% python3 -q
>>> import numpy as np
>>> np.set_printoptions(precision=4, suppress=True, linewidth=160)
>>> F = np.load("a.npy")
>>> F
array([[ 3.1646,  0.5518, -6.5513, -1.8599, -3.8413,  2.71  ,  4.6047],
       [-0.4392,  8.2527,  2.415 ,  2.1404, -1.5846, -3.9996,  1.6669],
       [-0.6256,  8.1364,  2.7859,  2.2311, -1.3369, -4.1228,  1.3724],
       [-3.1634, -0.3029,  6.5937,  1.9153,  3.7766, -2.8171, -4.534 ],
       [-2.7021, -4.8363,  4.8046,  0.6016,  4.3897, -0.415 , -5.1401],
       [-0.2532,  8.3388,  2.0396,  2.0432, -1.824 , -3.8636,  1.9523],
       [ 2.4997,  5.5818, -4.2444, -0.3062, -4.3424, -0.098 ,  5.0617],
       [ 3.1015,  2.1984, -6.1209, -1.4482, -4.1861,  1.9349,  4.9717],
       [ 2.7345, -3.7674, -6.4283, -2.5663, -2.2402,  4.1881,  2.804 ],
       [-3.1363, -1.6548,  6.2924,  1.5929,  4.0886, -2.2038, -4.8702],
       [ 3.1623,  0.8617, -6.4903, -1.7884, -3.9173,  2.573 ,  4.6871],
       [ 0.3694,  8.4141,  0.7449,  1.6699, -2.5711, -3.3161,  2.8489],
       [ 0.9044,  8.2118, -0.4162,  1.2886, -3.1455, -2.7292,  3.5457],
       [ 1.4508,  7.7198, -1.6534,  0.8348, -3.6593, -2.0059,  4.178 ],
       [-1.3238,  7.4126,  4.1224,  2.5054, -0.3363, -4.4588,  0.1897],
       [-3.1214, -1.916 ,  6.2138,  1.5245,  4.1375, -2.0762, -4.9215],
       [ 1.8486, -6.5107, -5.0622, -2.6306, -0.5066,  4.5556,  0.7981],
       [ 2.7739,  4.5191, -5.0129, -0.7183, -4.393 ,  0.6199,  5.1533],
       [ 3.0118, -2.0693, -6.704 , -2.3564, -2.9962,  3.7078,  3.6641],
       [-2.5687, -5.3481,  4.4317,  0.4023,  4.3638, -0.068 , -5.0941]])
>>> # null space of dimension 5
>>> Z = F[[19, 16]].astype(float)
>>> for _ in range(3):
...     idx = np.linalg.norm(F[:, None] - Z, axis=-1).argmin(axis=1)
...     Z = np.array([F[idx == j].mean(axis=0) for j in range(2)])
... 
>>> idx
array([1, 0, 0, 0, 0, 0, 1, 1, 1, 0, 1, 0, 1, 1, 0, 0, 1, 1, 1, 0])
>>> print(np.bincount(idx))
[10 10]
>>> D = np.linalg.norm(F[:, None] - F[None], axis=-1)
>>> np.linalg.matrix_rank(D ** 2)
np.int64(3)
>>> D.shape
(20, 20)
>>> np.linalg.norm(F, axis=1)
array([10., 10., 10., 10., 10., 10., 10., 10., 10., 10., 10., 10., 10., 10., 10., 10., 10., 10., 10., 10.])
>>> np.flatnonzero(D[15] < D.mean() / 2)
array([ 3,  4,  9, 15, 19])
>>> A = np.array([[0, 5, 8, 7, 7, 9],
...     [0, 0, -5, 3, -8, 2],
...     [0, 0, 0, -4, -8, 9],
...     [0, 0, 0, 0, 0, 7],
...     [0, 0, 0, 0, 0, -2],
...     [0, 0, 0, 0, 0, 0]])
>>> print(A)
[[ 0  5  8  7  7  9]
 [ 0  0 -5  3 -8  2]
 [ 0  0  0 -4 -8  9]
 [ 0  0  0  0  0  7]
 [ 0  0  0  0  0 -2]
 [ 0  0  0  0  0  0]]
>>> Uu, sig, vt = np.linalg.svd(A)
>>> evecs = vt[:(sig > 1e-8).sum()]
>>> rng = np.random.default_rng(781)
>>> x = A[1] + -3 * A[0] + rng.integers(2) * np.eye(6)[4]
>>> x
array([  0., -15., -29., -18., -28., -25.])
>>> np.linalg.matrix_rank(np.vstack([A, x]))
np.int64(5)
>>> Uu, sig, vt = np.linalg.svd(A)
>>> sig.round(4) + 0
array([17.3212, 15.1443,  6.8429,  2.7927,  0.    ,  0.    ])
>>> np.argmax(sig[:-1] / (sig[1:] + 1e-6)) + 1
np.int64(4)
>>> A2 = Uu[:, :4] @ np.diag(sig[:4]) @ vt[:4]
>>> np.linalg.matrix_rank(A, rtol=0.05)
np.int64(4)
>>> print(np.round(np.linalg.norm(A - A2, 2), 4), round(float(sig[4]), 4))
0.0 0.0
>>> round(float(np.linalg.norm(A - A2) / np.linalg.norm(A)), 4)
0.0
>>> A2.round(4) + 0
array([[ 0.,  5.,  8.,  7.,  7.,  9.],
       [ 0.,  0., -5.,  3., -8.,  2.],
       [ 0.,  0.,  0., -4., -8.,  9.],
       [ 0.,  0.,  0.,  0.,  0.,  7.],
       [ 0.,  0.,  0.,  0.,  0., -2.],
       [ 0.,  0.,  0.,  0.,  0.,  0.]])
>>> def softmax(z):
...     e = np.exp(z - z.max(axis=-1, keepdims=True))
...     return e / e.sum(axis=-1, keepdims=True)
... 
>>> np.round(softmax(10 * A[0]), 4) + 0
array([0., 0., 0., 0., 0., 1.])
>>> print(softmax(A[0] + -2))
[0.0001 0.0111 0.222  0.0817 0.0817 0.6035]
>>> softmax(A).sum(axis=1)
array([1., 1., 1., 1., 1., 1.])
>>> S = A @ A.T / np.sqrt(6)
>>> print(softmax(S).round(6).argmax(axis=1))
[0 1 2 0 4 0]
>>> np.round(softmax(S + np.triu(np.full(S.shape, -np.inf), 1)), 4) + 0
array([[1.    , 0.    , 0.    , 0.    , 0.    , 0.    ],
       [0.    , 1.    , 0.    , 0.    , 0.    , 0.    ],
       [0.    , 0.    , 1.    , 0.    , 0.    , 0.    ],
       [0.4992, 0.    , 0.4992, 0.0016, 0.    , 0.    ],
       [0.0001, 0.0367, 0.0001, 0.0006, 0.9624, 0.    ],
       [0.1667, 0.1667, 0.1667, 0.1667, 0.1667, 0.1667]])
>>> np.round(softmax(S), 4) + 0
array([[1.    , 0.    , 0.    , 0.    , 0.    , 0.    ],
       [0.    , 1.    , 0.    , 0.    , 0.    , 0.    ],
       [0.    , 0.    , 1.    , 0.    , 0.    , 0.    ],
       [0.4992, 0.    , 0.4992, 0.0016, 0.    , 0.    ],
       [0.0001, 0.0309, 0.0001, 0.0005, 0.8101, 0.1583],
       [0.1667, 0.1667, 0.1667, 0.1667, 0.1667, 0.1667]])
>>> arr = np.load("sample14.npy")
>>> arr
array([[-0.7551, -0.1074,  0.4875, -0.1909, -0.007 , -0.1937,  0.0999, -0.1397,  0.1329, -0.1045,  0.2203],
       [ 0.3125, -0.1096,  0.3401, -0.2023, -0.241 , -0.1632, -0.3378,  0.618 ,  0.2439, -0.16  ,  0.2606],
       [ 0.2604, -0.133 , -0.0856, -0.1761, -0.2539,  0.1413, -0.1138, -0.5903, -0.0327, -0.473 ,  0.4534],
       [-0.1042, -0.0826,  0.0145, -0.2012, -0.0088,  0.5863,  0.4286,  0.4032, -0.4121, -0.2703,  0.0933],
       [-0.3906, -0.2293, -0.6185, -0.1929, -0.4412, -0.0572, -0.2834,  0.1576, -0.1198,  0.2216,  0.0926],
       [ 0.    , -0.393 , -0.3373,  0.2746,  0.2319, -0.4895,  0.3447,  0.1802,  0.0761, -0.4486,  0.0688],
       [-0.1042,  0.4534, -0.3119, -0.2311,  0.5938,  0.0336, -0.1716,  0.1208,  0.1329, -0.0232,  0.4658],
       [ 0.1042,  0.0826,  0.1722,  0.2662, -0.0414, -0.3307,  0.0511,  0.0146, -0.6609,  0.3082,  0.4859],
       [-0.1562, -0.4276,  0.1019,  0.4849,  0.3215,  0.3709, -0.5407,  0.0219, -0.0779, -0.0531,  0.0681],
       [ 0.    ,  0.    ,  0.0622, -0.4111,  0.2383, -0.2849, -0.3618, -0.0419, -0.5176, -0.3139, -0.4359],
       [-0.2343,  0.5913, -0.0409,  0.4584, -0.3382, -0.0107, -0.1575,  0.1147, -0.0574, -0.4686, -0.0908]])
>>> round(np.linalg.norm(arr, "nuc"), 4)
np.float64(11.0)
>>> round(np.linalg.norm(arr[4], 1), 4), np.round(np.linalg.norm(arr[4], np.inf), 4)
(np.float64(2.8047), np.float64(0.6185))
>>> np.linalg.norm(arr, axis=1)
array([1., 1., 1., 1., 1., 1., 1., 1., 1., 1., 1.])
>>> round(np.linalg.norm(arr) ** 2 / np.linalg.norm(arr, 2) ** 2, 4)
np.float64(11.0)
>>> X = np.loadtxt("dump.csv", delimiter=",")
>>> X
array([[-0.5275, -0.0097,  0.3525, -0.5019,  0.4344, -0.3139, -0.1371,  0.1986],
       [ 0.7253, -0.0188,  0.0659, -0.5709,  0.1995,  0.1168,  0.1809,  0.239 ],
       [-0.3297,  0.2183, -0.4257,  0.0088,  0.105 ,  0.411 ,  0.3694,  0.5881],
       [-0.0659,  0.0522,  0.1803, -0.2651, -0.8236, -0.0547, -0.2191,  0.401 ],
       [ 0.    ,  0.1709,  0.3801,  0.1631, -0.1432, -0.3829,  0.7954,  0.0029],
       [ 0.0659,  0.8024, -0.372 , -0.187 , -0.0166, -0.349 , -0.1266, -0.2009],
       [ 0.1978, -0.2848, -0.3377,  0.2889,  0.1118, -0.648 , -0.1302,  0.4825],
       [ 0.1978,  0.4416,  0.5106,  0.4547,  0.2212,  0.1658, -0.3138,  0.3515]])
>>> # orthonormal columns
>>> round(X[:, 4] @ X[:, 6], 4)
np.float64(-0.0)
>>> print(np.round(X @ X.T, 4) + 0)
[[1. 0. 0. 0. 0. 0. 0. 0.]
 [0. 1. 0. 0. 0. 0. 0. 0.]
 [0. 0. 1. 0. 0. 0. 0. 0.]
 [0. 0. 0. 1. 0. 0. 0. 0.]
 [0. 0. 0. 0. 1. 0. 0. 0.]
 [0. 0. 0. 0. 0. 1. 0. 0.]
 [0. 0. 0. 0. 0. 0. 1. 0.]
 [0. 0. 0. 0. 0. 0. 0. 1.]]
>>> Uu, sig, vt = np.linalg.svd(X, full_matrices=False)
>>> Uu.shape, sig.shape, vt.shape
((8, 8), (8,), (8, 8))
>>> np.round(Uu.T @ Uu, 4) + 0
array([[1., 0., 0., 0., 0., 0., 0., 0.],
       [0., 1., 0., 0., 0., 0., 0., 0.],
       [0., 0., 1., 0., 0., 0., 0., 0.],
       [0., 0., 0., 1., 0., 0., 0., 0.],
       [0., 0., 0., 0., 1., 0., 0., 0.],
       [0., 0., 0., 0., 0., 1., 0., 0.],
       [0., 0., 0., 0., 0., 0., 1., 0.],
       [0., 0., 0., 0., 0., 0., 0., 1.]])
>>> (sig > 1e-8).sum()
np.int64(8)
>>> print(np.round(Uu.T @ X @ vt.T, 4) + 0)
[[1. 0. 0. 0. 0. 0. 0. 0.]
 [0. 1. 0. 0. 0. 0. 0. 0.]
 [0. 0. 1. 0. 0. 0. 0. 0.]
 [0. 0. 0. 1. 0. 0. 0. 0.]
 [0. 0. 0. 0. 1. 0. 0. 0.]
 [0. 0. 0. 0. 0. 1. 0. 0.]
 [0. 0. 0. 0. 0. 0. 1. 0.]
 [0. 0. 0. 0. 0. 0. 0. 1.]]
>>> x = np.array([7, 4, 5, 9, 1, 7, 6, 5, 2, 4, 1])
>>> target = arr @ x
>>> target
array([ -6.3896,   1.4179,  -5.1254,   4.0727,  -9.4949,  -2.5862,  -1.5123,   2.7372,   1.5524, -10.2518,   1.7818])
>>> np.linalg.solve(arr, target + arr[:, 10])
array([7., 4., 5., 9., 1., 7., 6., 5., 2., 4., 2.])
>>> print(np.linalg.solve(arr, 2 * target))
[14.  8. 10. 18.  2. 14. 12. 10.  4.  8.  2.]
>>> x = np.array([0, 0, 0, 2, 1, 2, 1, -2])
>>> np.sort(np.abs(np.degrees(np.angle(np.linalg.eigvals(X)))))
array([  0.    ,  55.5846,  55.5846, 117.8785, 117.8785, 148.3857, 148.3857, 180.    ])
>>> np.round(X.T @ (X @ x), 4) + 0
array([ 0.,  0.,  0.,  2.,  1.,  2.,  1., -2.])
>>> np.abs(np.linalg.eigvals(X))
array([1., 1., 1., 1., 1., 1., 1., 1.])
>>> np.round(np.linalg.det(X), 4)
np.float64(-1.0)
